% ipython --no-banner

In [1]: import numpy as np

In [2]: np.set_printoptions(precision=3, suppress=True, linewidth=160)

In [3]: W0 = np.load("test6.npy")

In [4]: print(W0)
[[ 8.  5. -5.]
 [ 8.  5. -5.]
 [ 8.  2. -2.]]

In [5]: # rows and columns are dependent

In [6]: print(W0 @ np.linalg.pinv(W0) @ W0)
[[ 8.  5. -5.]
 [ 8.  5. -5.]
 [ 8.  2. -2.]]

In [7]: print(np.allclose(W0[:-1].T @ np.linalg.lstsq(W0[:-1].T, W0[-1])[0], W0[-1]))
False

In [8]: print(np.unique(W0.round(6), axis=0).shape)
(2, 3)

In [9]: print(round(np.trace(np.linalg.pinv(W0) @ W0), 3))
2.0

In [10]: Uu, sig, Vt = np.linalg.svd(W0)

In [11]: print(np.argmax(sig[:-1] / (sig[1:] + 1e-6)) + 1)
2

In [12]: Y = Uu[:, :2] @ np.diag(sig[:2]) @ Vt[:2]

In [13]: print(np.round(np.linalg.norm(W0 - Y, 2), 3), round(float(sig[2]), 3))
0.0 0.0

In [14]: print(np.round(np.linalg.norm(W0 - Y) / np.linalg.norm(W0), 3))
0.0

In [15]: print(np.linalg.matrix_rank(Y))
2

In [16]: print(Y)
[[ 8.  5. -5.]
 [ 8.  5. -5.]
 [ 8.  2. -2.]]

In [17]: mat = np.load("arr.npy")

In [18]: print(mat)
[[ 0.    -0.7    1.2    0.4   -0.1  ]
 [ 2.2   -1.2    0.8   -0.8    0.5  ]
 [ 0.4    0.8   -1.1    0.5   -0.5  ]
 [ 0.404  0.811 -1.164  0.442 -0.656]
 [ 0.    -0.8    0.5    0.2   -2.   ]]

In [19]: rng = np.random.default_rng(42)

In [20]: labels = rng.permutation(5)

In [21]: print(labels)
[4 2 3 1 0]

In [22]: Y = mat[labels][:, labels]

In [23]: print(Y)
[[-2.     0.5    0.2   -0.8    0.   ]
 [-0.5   -1.1    0.5    0.8    0.4  ]
 [-0.656 -1.164  0.442  0.811  0.404]
 [ 0.5    0.8   -0.8   -1.2    2.2  ]
 [-0.1    1.2    0.4   -0.7    0.   ]]

In [24]: print(np.round(np.linalg.det(Y), 3), round(float(np.linalg.det(mat[labels])), 3))
0.184 -0.184

In [25]: print(round(np.trace(Y), 3))
-3.858

In [26]: print(np.allclose(Y, mat))
False

In [27]: print(np.diag(Y))
[-2.    -1.1    0.442 -1.2    0.   ]

In [28]: print(np.sort(np.abs(np.linalg.eigvals(Y))))
[0.03  0.734 1.837 2.125 2.125]

In [29]: r0 = np.array([2, -2, -1])

In [30]: print(np.cross(Y[4, :3], Y[0, :3]))
[ 0.04 -0.78  2.35]

In [31]: print(np.correlate(Y[4], Y[0], "full"))
[ 0.    0.08 -0.98 -0.13  1.44 -2.34 -1.15  1.4   0.  ]

In [32]: print(np.polyval(r0, Y[4]))
[-0.78 -0.52 -1.48  1.38 -1.  ]

In [33]: data = np.load("mat.npy")

In [34]: print(data)
[[ -3  -3  -3  -3  -3]
 [ -3  -6  -6  -6  -6]
 [ -3  -6  -9  -9  -9]
 [ -3  -6  -9 -12 -12]
 [ -3  -6  -9 -12 -15]]

In [35]: # symmetric

In [36]: ev, evecs = np.linalg.eigh(data)

In [37]: print(np.linalg.svd(data, compute_uv=False))
[37.031  4.346  1.749  1.06   0.815]

In [38]: print(evecs @ np.diag(ev) @ evecs.T)
[[ -3.  -3.  -3.  -3.  -3.]
 [ -3.  -6.  -6.  -6.  -6.]
 [ -3.  -6.  -9.  -9.  -9.]
 [ -3.  -6.  -9. -12. -12.]
 [ -3.  -6.  -9. -12. -15.]]

In [39]: print(ev)
[-37.031  -4.346  -1.749  -1.06   -0.815]

In [40]: labels = rng.permutation(5)

In [41]: print(labels)
[3 0 1 2 4]

In [42]: Y = data[labels][:, labels]

In [43]: print(Y)
[[-12  -3  -6  -9 -12]
 [ -3  -3  -3  -3  -3]
 [ -6  -3  -6  -6  -6]
 [ -9  -3  -6  -9  -9]
 [-12  -3  -6  -9 -15]]

In [44]: print(np.trace(Y))
-45

In [45]: print(np.sort(np.abs(np.linalg.eigvals(Y))))
[ 0.815  1.06   1.749  4.346 37.031]

In [46]: print(np.sort(np.abs(np.linalg.eigvals(data))))
[ 0.815  1.06   1.749  4.346 37.031]

In [47]: print(np.round(np.abs(np.linalg.eigvals(data)).max(), 3))
37.031

In [48]: print((data + data.T) / 2)
[[ -3.  -3.  -3.  -3.  -3.]
 [ -3.  -6.  -6.  -6.  -6.]
 [ -3.  -6.  -9.  -9.  -9.]
 [ -3.  -6.  -9. -12. -12.]
 [ -3.  -6.  -9. -12. -15.]]

In [49]: print(np.trace(data))
-45
